In [1]: import numpy as np

In [2]: import numpy.linalg as la

In [3]: np.set_printoptions(precision=1, suppress=True, linewidth=100, sign=" ")

In [4]: def rnd(a):
   ...:     return np.round(a, 1) + 0
   ...: 

In [5]: A = np.load("run11.npy")

In [6]: A
Out[6]: 
array([[ 10.2, -30.8,  41.6],
       [ 10.6, -31.8,  39.6],
       [ 10.8, -30.9,  39.8],
       [  9.8, -30.5,  39.6],
       [ 10.1, -31. ,  39.8],
       [  9.6, -29.6,  39.4],
       [ 11.2, -32. ,  39. ],
       [  9.2, -29.5,  39.8],
       [ 11.7, -29.6,  39.9],
       [ 11.7, -28.1,  39.4],
       [ 10.6, -29.3,  38.8],
       [ 10.4, -28.8,  40.4],
       [ 10.2, -31.4,  40.2],
       [  7.7, -30.1,  40.1],
       [ 11.1, -29.7,  40. ],
       [  9.2, -29.4,  39.7],
       [ 10.3, -29.9,  40.3],
       [ 10.6, -30.5,  39.2],
       [  9.9, -29. ,  41.5],
       [ 10.7, -29.6,  40.1],
       [ 10.4, -31.4,  41.9],
       [  8.8, -28.3,  40.8],
       [  9.4, -31.7,  39. ]])

In [7]: cov = np.cov(A, rowvar=False)

In [8]: rnd(np.corrcoef(A[:, 0], A[:, 1])[0, 1])
Out[8]: np.float64(-0.1)

In [9]: rnd(np.polyfit(A[:, 0], A[:, 1], 1))
Out[9]: array([ -0.1, -29.3])

In [10]: rnd(np.corrcoef(A.T))
Out[10]: 
array([[ 1. , -0.1, -0.2],
       [-0.1,  1. ,  0.1],
       [-0.2,  0.1,  1. ]])

In [11]: E = np.load("case3.npy")

In [12]: E
Out[12]: 
array([[ -1,  -1,  -1,  -4,  -4,   0,   5,  -5,   0,  -2],
       [ -4,   7,  -6,  -1,   3,   2,   0,  -4,   1,   3],
       [  1, -11,   5,  -8, -12,  -4,  11,  -7,  -4,  -6],
       [  7,  -8,   7,   1,  -5,   0,   1,   5,   3,  -7],
       [ -3,  -5,   1,  -6,  -6,  -4,   7,  -7,  -6,   0],
       [  0,  -5,   5,   3,   2,  -5,  -4,   5,  -7,   4]])

In [13]: left, s, VT = la.svd(E)

In [14]: evecs = VT[:(s > 1e-8).sum()]

In [15]: rng = np.random.default_rng(355542)

In [16]: vec = E[4] + 3 * E[5] + rng.integers(2) * np.eye(10)[0]

In [17]: vec
Out[17]: array([ -2., -20.,  16.,   3.,   0., -19.,  -5.,   8., -27.,  12.])

In [18]: rnd(la.norm(vec - evecs.T @ evecs @ vec))
Out[18]: np.float64(0.9)

In [19]: la.matrix_rank(np.vstack([E, vec]))
Out[19]: np.int64(4)

In [20]: rnd(np.diag(evecs.T @ evecs))
Out[20]: array([ 0.2,  0.4,  0.3,  0.2,  0.3,  0.2,  0.3,  0.4,  0.5,  0.3])

In [21]: left, s, VT = la.svd(E, full_matrices=False)

In [22]: rnd(s / s[0])
Out[22]: array([ 1. ,  0.7,  0.4,  0. ,  0. ,  0. ])

In [23]: left.shape, s.shape, VT.shape
Out[23]: ((6, 6), (6,), (6, 10))

In [24]: rnd(s)
Out[24]: array([ 30.8,  20.2,  13.8,   0. ,   0. ,   0. ])

In [25]: rnd(np.sqrt((s ** 2).sum())), rnd(la.norm(E))
Out[25]: (np.float64(39.3), np.float64(39.3))

In [26]: np.allclose(left * s @ VT, E)
Out[26]: True

In [27]: np.abs(left[:, 0]).round(6).argmax()
Out[27]: np.int64(2)

In [28]: (s > 1e-8).sum()
Out[28]: np.int64(3)

In [29]: rnd(left.T @ left)
Out[29]: 
array([[ 1.,  0.,  0.,  0.,  0.,  0.],
       [ 0.,  1.,  0.,  0.,  0.,  0.],
       [ 0.,  0.,  1.,  0.,  0.,  0.],
       [ 0.,  0.,  0.,  1.,  0.,  0.],
       [ 0.,  0.,  0.,  0.,  1.,  0.],
       [ 0.,  0.,  0.,  0.,  0.,  1.]])

In [30]: rnd(left.T @ E @ VT.T)
Out[30]: 
array([[ 30.8,   0. ,   0. ,   0. ,   0. ,   0. ],
       [  0. ,  20.2,   0. ,   0. ,   0. ,   0. ],
       [  0. ,   0. ,  13.8,   0. ,   0. ,   0. ],
       [  0. ,   0. ,   0. ,   0. ,   0. ,   0. ],
       [  0. ,   0. ,   0. ,   0. ,   0. ,   0. ],
       [  0. ,   0. ,   0. ,   0. ,   0. ,   0. ]])

In [31]: C = np.array([[-1, -1, -4, 3, 1, -3, 4, 2],
    ...:     [0, -3, -2, -2, 4, -2, 3, -1],
    ...:     [-3, -5, 2, 2, -5, 3, -4, -3],
    ...:     [4, -5, -4, -1, 2, -3, -4, 1],
    ...:     [-4, -5, 3, 5, 1, -1, 3, 5],
    ...:     [0, 3, -2, -5, 1, 0, -3, 3],
    ...:     [5, -3, 3, 1, -3, -2, -5, 0],
    ...:     [4, 5, 0, 1, -4, 0, 1, 3]])

In [32]: m1 = (rng.random((15, 8)) < 0.25) @ C

In [33]: m1
Out[33]: 
array([[  4,  -8,  -6,  -3,   6,  -5,  -1,   0],
       [ -4,  -5,   3,   5,   1,  -1,   3,   5],
       [  4,  -5,  -1,   5,  -1,  -4,   0,   9],
       [  4,   5,   0,   1,  -4,   0,   1,   3],
       [  3,   4,  -4,   4,  -3,  -3,   5,   5],
       [  5,  -3,  -1,  -6,   2,  -4,  -5,   2],
       [  5, -13,   2,   5,   0,  -6,  -6,   6],
       [  6, -13,   1,   2,  -6,  -2, -13,  -2],
       [  4,   5,   0,   1,  -4,   0,   1,   3],
       [  8,   0,  -4,   0,  -2,  -3,  -3,   4],
       [  0,   0,   0,   0,   0,   0,   0,   0],
       [ -1,  -1,  -4,   3,   1,  -3,   4,   2],
       [  0, -11,  -6,   4,  -2,  -3,  -4,   0],
       [ -3,  -2,   0,  -3,  -4,   3,  -7,   0],
       [  0,   0,   3,   6,  -3,  -1,   4,   8]])

In [34]: # row 8 repeats row 3

In [35]: vec = np.array([2, 0, -2, -1, -1, 5, 1, 1])

In [36]: rhs = m1 @ vec

In [37]: rnd(la.pinv(m1) @ m1)
Out[37]: 
array([[ 1.,  0.,  0.,  0.,  0.,  0.,  0.,  0.],
       [ 0.,  1.,  0.,  0.,  0.,  0.,  0.,  0.],
       [ 0.,  0.,  1.,  0.,  0.,  0.,  0.,  0.],
       [ 0.,  0.,  0.,  1.,  0.,  0.,  0.,  0.],
       [ 0.,  0.,  0.,  0.,  1.,  0.,  0.,  0.],
       [ 0.,  0.,  0.,  0.,  0.,  1.,  0.,  0.],
       [ 0.,  0.,  0.,  0.,  0.,  0.,  1.,  0.],
       [ 0.,  0.,  0.,  0.,  0.,  0.,  0.,  1.]])

In [38]: rnd(la.lstsq(m1, rhs)[0])
Out[38]: array([ 2.,  0., -2., -1., -1.,  5.,  1.,  1.])

In [39]: rhs = rhs + 0.3 * rng.normal(size=15)

In [40]: rnd(rhs)
Out[40]: 
array([ -9.1, -17.1,  -4.7,  14.8,   7.7,  -7.2, -28.5, -11. ,  14.8,  11.8,   0. ,  -6.9,  -8.9,
         9.4,  -1.9])

In [41]: beta, *_ = la.lstsq(m1, rhs)

In [42]: rnd(la.norm(rhs - m1 @ beta))
Out[42]: np.float64(0.4)

In [43]: rnd(m1.T @ (rhs - m1 @ beta))
Out[43]: array([ 0.,  0.,  0.,  0.,  0.,  0.,  0.,  0.])

In [44]: [round(float(la.norm(la.solve(m1.T @ m1 + lam * np.eye(8), m1.T @ rhs))), 2) for lam in (0, 1, 10, 100)]
Out[44]: [6.03, 5.03, 2.96, 1.79]

In [45]: beta.round()
Out[45]: array([ 2.,  0., -2., -1., -1.,  5.,  1.,  1.])

In [46]: P = m1 @ la.solve(m1.T @ m1, m1.T)

In [47]: rnd(P @ m1[:, 0])
Out[47]: array([ 4., -4.,  4.,  4.,  3.,  5.,  5.,  6.,  4.,  8.,  0., -1.,  0., -3.,  0.])

In [48]: rnd(np.diag(P))
Out[48]: array([ 0.8,  0.4,  0.5,  0.3,  0.5,  0.8,  0.7,  0.8,  0.3,  0.6,  0. ,  0.4,  0.6,  0.8,  0.5])

In [49]: rnd(np.trace(P))
Out[49]: np.float64(8.0)

In [50]: np.allclose(P @ P, P)
Out[50]: True

In [51]: X = np.array([[-1, 0, 1, 2, 3],
    ...:     [4, 5, 6, 7, 8],
    ...:     [9, 10, 11, 12, 13],
    ...:     [14, 15, 16, 17, 18],
    ...:     [19, 20, 21, 22, 23],
    ...:     [24, 25, 26, 27, 28]])

In [52]: X
Out[52]: 
array([[-1,  0,  1,  2,  3],
       [ 4,  5,  6,  7,  8],
       [ 9, 10, 11, 12, 13],
       [14, 15, 16, 17, 18],
       [19, 20, 21, 22, 23],
       [24, 25, 26, 27, 28]])

In [53]: np.abs(np.diag(la.qr(X)[1])) > 1e-9
Out[53]: array([ True,  True, False, False, False])

In [54]: np.unique(X.round(6), axis=0).shape
Out[54]: (6, 5)

In [55]: rnd(np.trace(la.pinv(X) @ X))
Out[55]: np.float64(2.0)

In [56]: la.lstsq(X[:-1].T, X[-1])[2]
Out[56]: np.int32(2)

In [57]: arr = np.load("x.npy")

In [58]: arr
Out[58]: 
array([[ 0.,  0., -1., -1.,  2., -2.],
       [ 0.,  0.,  2., -2.,  0., -1.],
       [-1.,  2.,  0.,  0.,  0.,  0.],
       [-1., -2.,  0.,  0.,  0.,  0.],
       [ 2.,  0.,  0.,  0.,  0.,  0.],
       [-2., -1.,  0.,  0.,  0.,  0.]])

In [59]: # rows and columns are dependent

In [60]: rnd(np.abs(la.eigvals(arr)).max())
Out[60]: np.float64(3.4)

In [61]: np.allclose(arr @ arr.T, arr.T @ arr)
Out[61]: True

In [62]: rnd(la.det(arr))
Out[62]: np.float64(0.0)

In [63]: (arr + arr.T) / 2
Out[63]: 
array([[ 0.,  0., -1., -1.,  2., -2.],
       [ 0.,  0.,  2., -2.,  0., -1.],
       [-1.,  2.,  0.,  0.,  0.,  0.],
       [-1., -2.,  0.,  0.,  0.,  0.],
       [ 2.,  0.,  0.,  0.,  0.,  0.],
       [-2., -1.,  0.,  0.,  0.,  0.]])

In [64]: ev, evecs = la.eigh(arr)

In [65]: rnd(evecs.T @ arr @ evecs)
Out[65]: 
array([[-3.4,  0. ,  0. ,  0. ,  0. ,  0. ],
       [ 0. , -2.7,  0. ,  0. ,  0. ,  0. ],
       [ 0. ,  0. ,  0. ,  0. ,  0. ,  0. ],
       [ 0. ,  0. ,  0. ,  0. ,  0. ,  0. ],
       [ 0. ,  0. ,  0. ,  0. ,  2.7,  0. ],
       [ 0. ,  0. ,  0. ,  0. ,  0. ,  3.4]])

In [66]: rnd(ev)
Out[66]: array([-3.4, -2.7,  0. ,  0. ,  2.7,  3.4])

In [67]: rnd(np.abs(evecs[:, -1]))
Out[67]: array([ 0.6,  0.4,  0.1,  0.4,  0.3,  0.5])

In [68]: rnd(evecs.T @ evecs)
Out[68]: 
array([[ 1.,  0.,  0.,  0.,  0.,  0.],
       [ 0.,  1.,  0.,  0.,  0.,  0.],
       [ 0.,  0.,  1.,  0.,  0.,  0.],
       [ 0.,  0.,  0.,  1.,  0.,  0.],
       [ 0.,  0.,  0.,  0.,  1.,  0.],
       [ 0.,  0.,  0.,  0.,  0.,  1.]])

In [69]: rnd(la.eigvalsh(arr + -3 * np.eye(6)))
Out[69]: array([-6.4, -5.7, -3. , -3. , -0.3,  0.4])

In [70]: rnd(la.eigvalsh(arr @ arr))
Out[70]: array([  0. ,   0. ,   7.4,   7.4,  11.6,  11.6])
